$ python3 -q
>>> import numpy as np
>>> from numpy import linalg as LA
>>> np.set_printoptions(precision=2, suppress=True, linewidth=200)
>>> feats = np.loadtxt("dump.csv", delimiter=",")
>>> feats
array([[-0.2,  0.4, -1.1,  0.7,  1.7,  0.4,  1.2,  0.1,  0.2, -1. , -1.3,  1. ,  0.4],
       [-0.7,  1.3, -0.1, -0.4,  0.9, -0.3,  0. , -0.3,  0.1, -2. ,  0. , -0.5,  0.2],
       [ 0.1, -0.3, -0.9, -1.2, -1.8,  0.5,  0.5, -0.5,  0.4,  0.3, -1. , -0.3,  0. ],
       [-0.1, -0.4,  0.5,  0. ,  0.2,  0.4, -0.6, -0.1, -0.2,  0. , -1.6,  1.2,  1.6],
       [ 0.1, -0.8, -1. ,  0.7,  0.9, -0.7,  1. , -1.3, -0.3,  0.3,  0.2, -0.4, -1.1],
       [ 1.4, -0.3, -1.2, -0.9, -0.5, -2. ,  0.4, -0.6, -0.9,  1.4,  0.4, -0.9, -0.5],
       [ 0.2,  1.1, -0.6, -1.4,  0.6,  0.4,  1.3,  0. ,  0.6,  1. , -0.9,  0. ,  3.2],
       [ 2.4, -0.1,  2.5,  0.2,  0.4, -1.4,  0.1,  0.3,  1.7, -0.3,  0.4,  0.2,  0.3]])
>>> feats.mean(axis=0)
array([ 0.4 ,  0.11, -0.24, -0.29,  0.3 , -0.34,  0.49, -0.3 ,  0.2 , -0.04, -0.48,  0.04,  0.51])
>>> LA.matrix_rank(feats)
np.int64(8)
>>> LA.svd(feats, compute_uv=False)
array([5.04, 4.43, 4.23, 3.46, 2.62, 2.01, 1.65, 1.11])
>>> np.count_nonzero(feats)
np.int64(97)
>>> r0 = np.array([-1, 0])
>>> np.cross(feats[5, :3], feats[3, :3])
array([-0.63, -0.58, -0.59])
>>> m1 = np.loadtxt("test15.csv", delimiter=",")
>>> m1
array([[0.09, 0.06, 0.  , 0.11, 0.  , 0.06, 0.14, 0.09, 0.14, 0.11, 0.06, 0.09, 0.06],
       [0.  , 0.03, 0.03, 0.  , 0.12, 0.12, 0.16, 0.12, 0.16, 0.  , 0.16, 0.06, 0.03],
       [0.2 , 0.08, 0.16, 0.08, 0.12, 0.  , 0.08, 0.  , 0.04, 0.  , 0.  , 0.2 , 0.04],
       [0.15, 0.  , 0.08, 0.15, 0.15, 0.08, 0.08, 0.12, 0.04, 0.04, 0.04, 0.04, 0.04],
       [0.03, 0.09, 0.12, 0.06, 0.03, 0.12, 0.06, 0.12, 0.03, 0.12, 0.09, 0.03, 0.12],
       [0.  , 0.06, 0.12, 0.15, 0.03, 0.15, 0.15, 0.12, 0.03, 0.  , 0.09, 0.06, 0.06],
       [0.  , 0.07, 0.07, 0.1 , 0.17, 0.13, 0.13, 0.03, 0.03, 0.  , 0.17, 0.07, 0.03],
       [0.1 , 0.1 , 0.1 , 0.03, 0.07, 0.17, 0.1 , 0.1 , 0.03, 0.1 , 0.  , 0.07, 0.  ],
       [0.07, 0.1 , 0.  , 0.1 , 0.1 , 0.05, 0.03, 0.07, 0.1 , 0.1 , 0.12, 0.05, 0.1 ],
       [0.06, 0.  , 0.12, 0.  , 0.12, 0.12, 0.03, 0.09, 0.09, 0.16, 0.06, 0.06, 0.06],
       [0.04, 0.04, 0.07, 0.15, 0.15, 0.15, 0.  , 0.15, 0.  , 0.04, 0.11, 0.11, 0.  ],
       [0.11, 0.08, 0.14, 0.03, 0.08, 0.  , 0.11, 0.08, 0.11, 0.14, 0.  , 0.05, 0.08],
       [0.03, 0.05, 0.1 , 0.05, 0.03, 0.08, 0.1 , 0.13, 0.13, 0.05, 0.  , 0.13, 0.13]])
>>> q, vecs = LA.qr(m1[:, :1])[0], LA.qr(m1[:, 1:])[0]
>>> sv = LA.svd(q.T @ vecs, compute_uv=False)
>>> np.degrees(np.arccos(sv.clip(0, 1)))
array([15.8])
>>> (sv > 0.9).sum()
np.int64(1)
>>> np.round(LA.norm(q @ q.T - vecs @ vecs.T, 2), 2)
np.float64(1.0)
>>> sv
array([0.96])
>>> X = np.load("arr.npy")
>>> X
array([[ 7, -6,  9,  1,  7, -6, -1,  2,  4, -2],
       [-7, -1,  6, -2,  4, -4, -4,  6, -6, -1],
       [-2,  7, -9, -4,  3,  1,  7,  2, -3,  1],
       [-2, -2, -4, -3,  2, -6,  0, -4,  0,  4],
       [ 1,  5, -3, -1, -6,  1, -4, -3, -5,  4],
       [-9,  8,  1, -8,  6, -4,  2, -7,  0, -2],
       [-8,  0,  1,  6,  6,  6,  6, -9, -4, -9],
       [-7, -9, -6,  9,  6, -2,  9, -1, -9,  9],
       [ 0, -5, -6,  6,  2, -7,  5, -8, -8,  6],
       [ 0, -9,  6, -5, -6, -9,  5, -1,  2, -7],
       [-1,  0,  7, -6, -5, -1, -3,  3,  4, -3],
       [-4, -8,  3, -7, -5,  9,  9,  0, -4,  8],
       [-6,  4,  2,  4, -8,  0,  2,  2, -6, -2]])
>>> gram = X.T @ X
>>> gram
array([[ 354,  -41,   38,    5,  -66,  -36, -171,  100,  214,   -3],
       [ -41,  446, -108,  -89,  -13,   94, -160,   -1,   47, -104],
       [  38, -108,  395, -129,  -68,  -44, -120,  118,  156, -205],
       [   5,  -89, -129,  374,  104,   11,   52,  -63, -150,   48],
       [ -66,  -13,  -68,  104,  376,  -73,   58,  -89,  -33,    2],
       [ -36,   94,  -44,   11,  -73,  358,   39,   25,  -16,   29],
       [-171, -160, -120,   52,   58,   39,  347, -127, -176,   92],
       [ 100,   -1,  118,  -63,  -89,   25, -127,  278,   88,   -4],
       [ 214,   47,  156, -150,  -33,  -16, -176,   88,  319, -164],
       [  -3, -104, -205,   48,    2,   29,   92,   -4, -164,  366]])
>>> LA.matrix_rank(gram)
np.int64(10)
>>> np.diag(gram)
array([354, 446, 395, 374, 376, 358, 347, 278, 319, 366])
>>> vec = np.array([-6, -4, 3, -1, -4, 9, 2, 8, 0, -3])
>>> rhs = X @ vec
>>> np.round(LA.lstsq(X, rhs)[0], 2) + 0
array([-6., -4.,  3., -1., -4.,  9.,  2.,  8.,  0., -3.])
>>> rhs
array([ -54,   57,  -15,  -95,  -45,  -73,   42,   -8, -147,   25,   71,  167,   80])
>>> np.round(LA.solve(X.T @ X, X.T @ rhs), 2) + 0
array([-6., -4.,  3., -1., -4.,  9.,  2.,  8.,  0., -3.])
>>> rng = np.random.default_rng(323)
>>> rhs = rhs + 0.05 * rng.normal(size=13)
>>> rhs
array([ -53.97,   57.08,  -14.89,  -94.96,  -44.95,  -73.03,   42.1 ,   -7.98, -146.98,   24.93,   71.08,  166.98,   80.04])
>>> beta, *_ = LA.lstsq(X, rhs)
>>> beta.round()
array([-6., -4.,  3., -1., -4.,  9.,  2.,  8., -0., -3.])
>>> [round(float(LA.norm(LA.solve(X.T @ X + lam * np.eye(10), X.T @ rhs))), 2) for lam in (0, 1, 10, 100)]
[15.36, 15.29, 14.73, 11.62]
>>> beta
array([-6.  , -4.  ,  3.  , -1.  , -4.  ,  9.  ,  2.  ,  8.  , -0.01, -3.01])
>>> vec = np.array([1, 5, 8, 0, 0, 0, 7, 3, 7, 1])
>>> rhs = X @ vec
>>> beta, lr = np.zeros(10), 1 / LA.norm(X, 2) ** 2
>>> for i in range(15):
...     beta -= lr * X.T @ (X @ beta - rhs)
...     if i % 5 == 0: print(i, round(LA.norm(X @ beta - rhs), 2))
... 
0 93.37
5 55.04
10 45.32
>>> np.round(LA.cond(X), 2)
np.float64(6.63)
>>> W0 = np.loadtxt("block19.csv", delimiter=",")
>>> W0
array([[ 3.,  3.,  3.,  3.,  3.,  3.,  3.,  3.,  3.,  3.,  3.,  3.,  3.,  3.,  3.],
       [ 3.,  6.,  6.,  6.,  6.,  6.,  6.,  6.,  6.,  6.,  6.,  6.,  6.,  6.,  6.],
       [ 3.,  6.,  9.,  9.,  9.,  9.,  9.,  9.,  9.,  9.,  9.,  9.,  9.,  9.,  9.],
       [ 3.,  6.,  9., 12., 12., 12., 12., 12., 12., 12., 12., 12., 12., 12., 12.],
       [ 3.,  6.,  9., 12., 15., 15., 15., 15., 15., 15., 15., 15., 15., 15., 15.],
       [ 3.,  6.,  9., 12., 15., 18., 18., 18., 18., 18., 18., 18., 18., 18., 18.],
       [ 3.,  6.,  9., 12., 15., 18., 21., 21., 21., 21., 21., 21., 21., 21., 21.],
       [ 3.,  6.,  9., 12., 15., 18., 21., 24., 24., 24., 24., 24., 24., 24., 24.],
       [ 3.,  6.,  9., 12., 15., 18., 21., 24., 27., 27., 27., 27., 27., 27., 27.],
       [ 3.,  6.,  9., 12., 15., 18., 21., 24., 27., 30., 30., 30., 30., 30., 30.],
       [ 3.,  6.,  9., 12., 15., 18., 21., 24., 27., 30., 33., 33., 33., 33., 33.],
       [ 3.,  6.,  9., 12., 15., 18., 21., 24., 27., 30., 33., 36., 36., 36., 36.],
       [ 3.,  6.,  9., 12., 15., 18., 21., 24., 27., 30., 33., 36., 39., 39., 39.],
       [ 3.,  6.,  9., 12., 15., 18., 21., 24., 27., 30., 33., 36., 39., 42., 42.],
       [ 3.,  6.,  9., 12., 15., 18., 21., 24., 27., 30., 33., 36., 39., 42., 45.]])
>>> W = np.array([[-1, 7],
...     [-6, -4],
...     [-7, 1],
...     [8, 4],
...     [7, 9],
...     [-3, -4],
...     [-8, 1],
...     [7, 1],
...     [7, -7],
...     [-8, 8],
...     [8, -8],
...     [-2, -7],
...     [-9, -4],
...     [-8, 2],
...     [-7, 6]])
>>> beta = np.array([0, 0])
>>> hid = np.maximum(W0 @ W + beta, 0)
>>> hid
array([[ 0., 15.],
       [ 0.,  9.],
       [ 0., 15.],
       [ 0., 18.],
       [ 0.,  9.],
       [ 0.,  0.],
       [ 0.,  0.],
       [ 0.,  0.],
       [ 0.,  0.],
       [ 0.,  0.],
       [ 0.,  0.],
       [ 0.,  0.],
       [ 0.,  0.],
       [ 0.,  0.],
       [ 0.,  0.]])
>>> (hid > 0).astype(int)
array([[0, 1],
       [0, 1],
       [0, 1],
       [0, 1],
       [0, 1],
       [0, 0],
       [0, 0],
       [0, 0],
       [0, 0],
       [0, 0],
       [0, 0],
       [0, 0],
       [0, 0],
       [0, 0],
       [0, 0]])
>>> LA.matrix_rank(hid)
np.int64(1)
>>> basis = np.array([[0, 0, 1], [2, 0, 2]])
>>> hid @ basis
array([[30.,  0., 30.],
       [18.,  0., 18.],
       [30.,  0., 30.],
       [36.,  0., 36.],
       [18.,  0., 18.],
       [ 0.,  0.,  0.],
       [ 0.,  0.,  0.],
       [ 0.,  0.,  0.],
       [ 0.,  0.,  0.],
       [ 0.,  0.,  0.],
       [ 0.,  0.,  0.],
       [ 0.,  0.,  0.],
       [ 0.,  0.,  0.],
       [ 0.,  0.,  0.],
       [ 0.,  0.,  0.]])
>>> Uu, sv, Vh = LA.svd(hid)
>>> vecs = Vh[:(sv > 1e-8).sum()]
>>> vec = hid[0] + 4 * hid[6] + rng.integers(2) * np.eye(2)[1]
>>> vec
array([ 0., 15.])
>>> round(LA.norm(vec - vecs.T @ vecs @ vec), 2)
np.float64(0.0)
>>> np.diag(vecs.T @ vecs)
array([0., 1.])
>>> LA.matrix_rank(np.vstack([hid, vec]))
np.int64(1)
>>> vecs.T @ vecs
array([[0., 0.],
       [0., 1.]])
>>> np.allclose(vecs.T @ vecs @ vec, vec)
True
>>> vec = np.ones(15)
>>> for _ in range(4):
...     vec = W0 @ vec
...     vec /= LA.norm(vec)
...     print(round(vec @ W0 @ vec, 2))
... 
291.98
292.35
292.36
292.36
>>> vec
array([0.04, 0.07, 0.11, 0.14, 0.17, 0.21, 0.23, 0.26, 0.28, 0.3 , 0.32, 0.34, 0.35, 0.36, 0.36])
>>> arr = np.loadtxt("sample3.csv", delimiter=",")
>>> arr
array([[ 4.,  1.,  0.,  3., -1.,  5., -1., -2.,  2.,  0.,  3., -1.,  6., -3.,  1.],
       [ 1.,  2.,  3.,  0., -3.,  0.,  3.,  0.,  3.,  0.,  1.,  4.,  2.,  0.,  4.],
       [ 0.,  3.,  4.,  3.,  0.,  5., -4., -1.,  1.,  2., -1.,  0., -3.,  3.,  1.],
       [ 3.,  0.,  3.,  0.,  0., -2.,  3.,  1., -4., -1.,  3., -4.,  5.,  1., -1.],
       [-1., -3.,  0.,  0.,  4.,  5., -2., -2., -3., -3., -1.,  1.,  1.,  1.,  3.],
       [ 5.,  0.,  5., -2.,  5., -6.,  0., -4., -2., -1.,  1., -1., -5.,  0., -1.],
       [-1.,  3., -4.,  3., -2.,  0., -6., -1.,  3.,  3., -1., -4.,  0.,  0.,  1.],
       [-2.,  0., -1.,  1., -2., -4., -1.,  6., -2., -2.,  1.,  1., -4.,  0.,  4.],
       [ 2.,  3.,  1., -4., -3., -2.,  3., -2.,  2., -3.,  0., -3.,  4., -4., -5.],
       [ 0.,  0.,  2., -1., -3., -1.,  3., -2., -3.,  0.,  1., -6.,  3.,  2.,  3.],
       [ 3.,  1., -1.,  3., -1.,  1., -1.,  1.,  0.,  1., -2., -3.,  5.,  1., -5.],
       [-1.,  4.,  0., -4.,  1., -1., -4.,  1., -3., -6., -3.,  2.,  1.,  6.,  2.],
       [ 6.,  2., -3.,  5.,  1., -5.,  0., -4.,  4.,  3.,  5.,  1.,  0., -2.,  1.],
       [-3.,  0.,  3.,  1.,  1.,  0.,  0.,  0., -4.,  2.,  1.,  6., -2.,  2.,  0.],
       [ 1.,  4.,  1., -1.,  3., -1.,  1.,  4., -5.,  3., -5.,  2.,  1.,  0.,  4.]])
>>> vals, vecs = LA.eigh(arr)
>>> vec = np.array([1, 1, 2, 0, 1, 1, 2, 1, 2, 0, 0, 0, 1, 2, 0])
>>> round(vec @ arr @ vec / (vec @ vec), 2), round(vals[0], 2), round(vals[-1], 2)
(np.float64(0.55), np.float64(-16.4), np.float64(19.89))
>>> (np.sign(vecs[:, -1].round(6)) == np.sign(vecs[0, -1].round(6))).astype(int)
array([1, 1, 0, 1, 0, 0, 1, 0, 1, 1, 1, 0, 1, 0, 0])
>>> LA.eigvalsh(arr[1:, 1:])
array([-16.1 , -14.42, -11.25,  -9.28,  -3.02,  -2.01,  -1.53,   3.99,   7.24,   7.9 ,   9.72,  10.67,  12.06,  18.  ])
>>> W = np.array([[0, -5, -2, 2],
...     [4, -1, 4, -2],
...     [5, 0, 1, -2],
...     [-4, 1, 2, 3],
...     [-4, 5, -3, -4],
...     [2, 4, 1, -3],
...     [-2, -5, 2, 1],
...     [1, -4, 4, 2],
...     [5, 4, 0, 3],
...     [0, 2, 0, 5],
...     [5, 1, -4, 5],
...     [1, -2, -3, -5],
...     [-2, 4, 1, -4],
...     [2, -5, -4, 3],
...     [-4, 1, -5, -3]])
>>> beta = np.array([3, 2, 3, 2])
>>> hid = np.maximum(arr @ W + beta, 0)
>>> LA.matrix_rank(hid)
np.int64(4)
>>> (hid > 0).astype(int)
array([[1, 1, 1, 0],
       [1, 0, 0, 0],
       [1, 1, 1, 1],
       [0, 0, 1, 1],
       [0, 1, 0, 0],
       [1, 0, 0, 1],
       [1, 1, 1, 1],
       [0, 0, 1, 1],
       [1, 0, 1, 0],
       [0, 0, 1, 1],
       [0, 1, 1, 1],
       [1, 0, 0, 0],
       [0, 1, 0, 1],
       [1, 0, 0, 0],
       [0, 0, 1, 0]])
>>> basis = np.array([[0, 3, 5], [3, 0, 3], [3, 4, 2], [1, 2, 1]])
>>> W @ basis
array([[-19,  -4, -17],
       [  7,  24,  23],
       [  1,  15,  25],
       [ 12,   2, -10],
       [  2, -32, -15],
       [ 12,   4,  21],
       [ -8,   4, -20],
       [  2,  23,   3],
       [ 15,  21,  40],
       [ 11,  10,  11],
       [ -4,   9,  25],
       [-20, -19, -12],
       [ 11, -10,   0],
       [-24,  -4, -10],
       [-15, -38, -30]])
>>> vals, vecs = LA.eigh(arr)
>>> np.abs(vecs[:, -1]).round(6).argmax()
np.int64(12)
>>> (vals > 1e-8).sum(), (vals < -1e-8).sum()
(np.int64(8), np.int64(7))
>>> np.unique(vals.round(6) + 0, return_counts=True)[1]
array([1, 1, 1, 1, 1, 1, 1, 1, 1, 1, 1, 1, 1, 1, 1])
>>> F = np.load("mat.npy")
>>> F
array([[-9, -2,  7, -1,  5, -7, -4, -6, -2,  8,  6, -5, -4, -6, -6],
       [-9, -2,  7, -1,  5, -7, -4, -6, -2,  8,  6, -5, -4, -6, -6],
       [ 4, -8,  0, -2,  7,  3,  3, -5,  3, -5,  1, -3,  6, -3, -9],
       [-9, -9,  9, -8, -8,  9, -1, -2, -9,  3,  1,  9,  2,  7,  7],
       [-4, -1,  9,  2, -6, -3, -2,  9,  6,  1, -1,  8,  5,  2,  4],
       [-6,  3,  3,  7,  1,  6,  5,  5,  9, -9,  0,  9,  9, -3,  6]])
>>> np.unique(F.round(6), axis=0).shape
(5, 15)
>>> np.abs(np.diag(LA.qr(F)[1])) > 1e-9
array([ True,  True,  True,  True,  True, False])
>>> np.round(F @ LA.pinv(F) @ F, 2) + 0
array([[-9., -2.,  7., -1.,  5., -7., -4., -6., -2.,  8.,  6., -5., -4., -6., -6.],
       [-9., -2.,  7., -1.,  5., -7., -4., -6., -2.,  8.,  6., -5., -4., -6., -6.],
       [ 4., -8.,  0., -2.,  7.,  3.,  3., -5.,  3., -5.,  1., -3.,  6., -3., -9.],
       [-9., -9.,  9., -8., -8.,  9., -1., -2., -9.,  3.,  1.,  9.,  2.,  7.,  7.],
       [-4., -1.,  9.,  2., -6., -3., -2.,  9.,  6.,  1., -1.,  8.,  5.,  2.,  4.],
       [-6.,  3.,  3.,  7.,  1.,  6.,  5.,  5.,  9., -9.,  0.,  9.,  9., -3.,  6.]])
>>> LA.lstsq(F[:-1].T, F[-1])[2]
np.int32(4)
